$ python3 -q
>>> import numpy as np
>>> np.set_printoptions(precision=1, suppress=True, linewidth=140, floatmode="fixed")
>>> F = np.load("data.npy")
>>> print(F)
[[ 3.0  0.0  0.0  0.0  0.0  0.0  0.0  0.0  0.0]
 [ 0.0  3.0  2.0  2.0  0.0 -1.0  3.0  3.0  2.0]
 [ 0.0 -1.0  2.0 -3.0 -1.0 -2.0 -1.0  3.0 -1.0]
 [ 0.0 -1.0 -3.0 -2.0  3.0  3.0  3.0  0.0  0.0]
 [ 0.0 -3.0  0.0 -2.0  3.0 -2.0  1.0 -3.0 -3.0]
 [ 0.0  3.0 -2.0  1.0  1.0 -2.0  0.0  3.0  0.0]
 [ 0.0  2.0 -2.0 -1.0 -3.0 -1.0  0.0  2.0  1.0]
 [ 0.0  1.0 -2.0  0.0  3.0 -3.0  1.0  0.0 -3.0]
 [ 0.0 -3.0  0.0  2.0  3.0 -2.0 -3.0  1.0 -2.0]]
>>> # 2 groups of indices that never mix
>>> O, vecs = np.linalg.qr(F[:, :8])[0], np.linalg.qr(F[:, 8:])[0]
>>> sig = np.linalg.svd(O.T @ vecs, compute_uv=False)
>>> print(sig)
[1.0]
>>> print(np.degrees(np.arccos(sig.clip(0, 1))))
[7.8]
>>> print(round(np.linalg.norm(O @ O.T - vecs @ vecs.T, 2), 1))
1.0
>>> O, R = np.linalg.qr(F)
>>> print(np.allclose(R.T @ R, F.T @ F))
True
>>> print(np.round(O @ R, 1) + 0)
[[ 3.0  0.0  0.0  0.0  0.0  0.0  0.0  0.0  0.0]
 [ 0.0  3.0  2.0  2.0  0.0 -1.0  3.0  3.0  2.0]
 [ 0.0 -1.0  2.0 -3.0 -1.0 -2.0 -1.0  3.0 -1.0]
 [ 0.0 -1.0 -3.0 -2.0  3.0  3.0  3.0  0.0  0.0]
 [ 0.0 -3.0  0.0 -2.0  3.0 -2.0  1.0 -3.0 -3.0]
 [ 0.0  3.0 -2.0  1.0  1.0 -2.0  0.0  3.0  0.0]
 [ 0.0  2.0 -2.0 -1.0 -3.0 -1.0  0.0  2.0  1.0]
 [ 0.0  1.0 -2.0  0.0  3.0 -3.0  1.0  0.0 -3.0]
 [ 0.0 -3.0  0.0  2.0  3.0 -2.0 -3.0  1.0 -2.0]]
>>> print(np.abs(np.diag(R)))
[3.0 6.6 5.3 4.8 5.0 5.5 2.5 4.3 0.7]
>>> print(abs(R[0, 0]), np.round(np.linalg.norm(F[:, 0]), 1))
3.0 3.0
>>> print(round(np.linalg.norm(F, 2), 1))
10.1
>>> print(np.round(np.linalg.norm(F) ** 2 / np.linalg.norm(F, 2) ** 2, 1))
2.8
>>> other = np.array([[-2, 2, -2],
...     [2, -2, -2],
...     [-1, -2, 1],
...     [2, -1, -2],
...     [-2, 2, 0],
...     [0, -2, 2],
...     [0, -2, 0],
...     [2, -2, 0],
...     [-2, -2, 1]])
>>> print(np.einsum("ij->j", F))
[  3.0   1.0  -5.0  -3.0   9.0 -10.0   4.0   9.0  -6.0]
>>> print(other.T @ F.T)
[[ -6.0  10.0   0.0  -9.0 -16.0  14.0  12.0   4.0  -2.0]
 [  6.0 -26.0   1.0   4.0  28.0  -3.0  -9.0  18.0  22.0]
 [ -6.0  -8.0   5.0   9.0   3.0 -14.0  -5.0 -13.0  -4.0]]
>>> m1 = -2 * np.eye(5) + np.ones((5, 5))
>>> print(m1)
[[-1.0  1.0  1.0  1.0  1.0]
 [ 1.0 -1.0  1.0  1.0  1.0]
 [ 1.0  1.0 -1.0  1.0  1.0]
 [ 1.0  1.0  1.0 -1.0  1.0]
 [ 1.0  1.0  1.0  1.0 -1.0]]
>>> # symmetric
>>> print(np.round(np.abs(np.linalg.eigvals(m1)).max(), 1))
3.0
>>> assert m1 == m1.T
Traceback (most recent call last):
  File "<python-input-24>", line 1, in <module>
    assert m1 == m1.T
           ^^^^^^^^^^
ValueError: The truth value of an array with more than one element is ambiguous. Use a.any() or a.all()
>>> print((m1 + m1.T) / 2)
[[-1.0  1.0  1.0  1.0  1.0]
 [ 1.0 -1.0  1.0  1.0  1.0]
 [ 1.0  1.0 -1.0  1.0  1.0]
 [ 1.0  1.0  1.0 -1.0  1.0]
 [ 1.0  1.0  1.0  1.0 -1.0]]
>>> print(m1 @ m1)
[[5.0 1.0 1.0 1.0 1.0]
 [1.0 5.0 1.0 1.0 1.0]
 [1.0 1.0 5.0 1.0 1.0]
 [1.0 1.0 1.0 5.0 1.0]
 [1.0 1.0 1.0 1.0 5.0]]
>>> m1.inv()
Traceback (most recent call last):
  File "<python-input-27>", line 1, in <module>
    m1.inv()
    ^^^^^^
AttributeError: 'numpy.ndarray' object has no attribute 'inv'
>>> np.linalg.determinant(m1)
Traceback (most recent call last):
  File "<python-input-28>", line 1, in <module>
    np.linalg.determinant(m1)
    ^^^^^^^^^^^^^^^^^^^^^
AttributeError: module 'numpy.linalg' has no attribute 'determinant'
>>> print(np.trace(m1))
-5.0
>>> data = np.load("a.npy")
>>> print(data)
[[-5 -3  0  0]
 [-1  1  0  0]
 [ 0  0 -5 -3]
 [ 0  0 -1  1]]
>>> print(np.einsum("ii->", data))
-8
>>> print(np.kron(np.eye(2, dtype=int), data))
[[-5 -3  0  0  0  0  0  0]
 [-1  1  0  0  0  0  0  0]
 [ 0  0 -5 -3  0  0  0  0]
 [ 0  0 -1  1  0  0  0  0]
 [ 0  0  0  0 -5 -3  0  0]
 [ 0  0  0  0 -1  1  0  0]
 [ 0  0  0  0  0  0 -5 -3]
 [ 0  0  0  0  0  0 -1  1]]
>>> print(np.round(np.linalg.det(data.T), 1))
64.0
>>> rng = np.random.default_rng(650)
>>> lab = rng.permutation(4)
>>> print(lab)
[1 2 0 3]
>>> other = data[lab][:, lab]
>>> print(other)
[[ 1  0 -1  0]
 [ 0 -5  0 -3]
 [-3  0 -5  0]
 [ 0 -1  0  1]]
>>> print(np.sort(np.abs(np.linalg.eigvals(other))))
[1.5 1.5 5.5 5.5]
>>> print(np.allclose(other, data))
False
>>> print(np.trace(other))
-8
>>> print(np.diag(other))
[ 1 -5 -5  1]
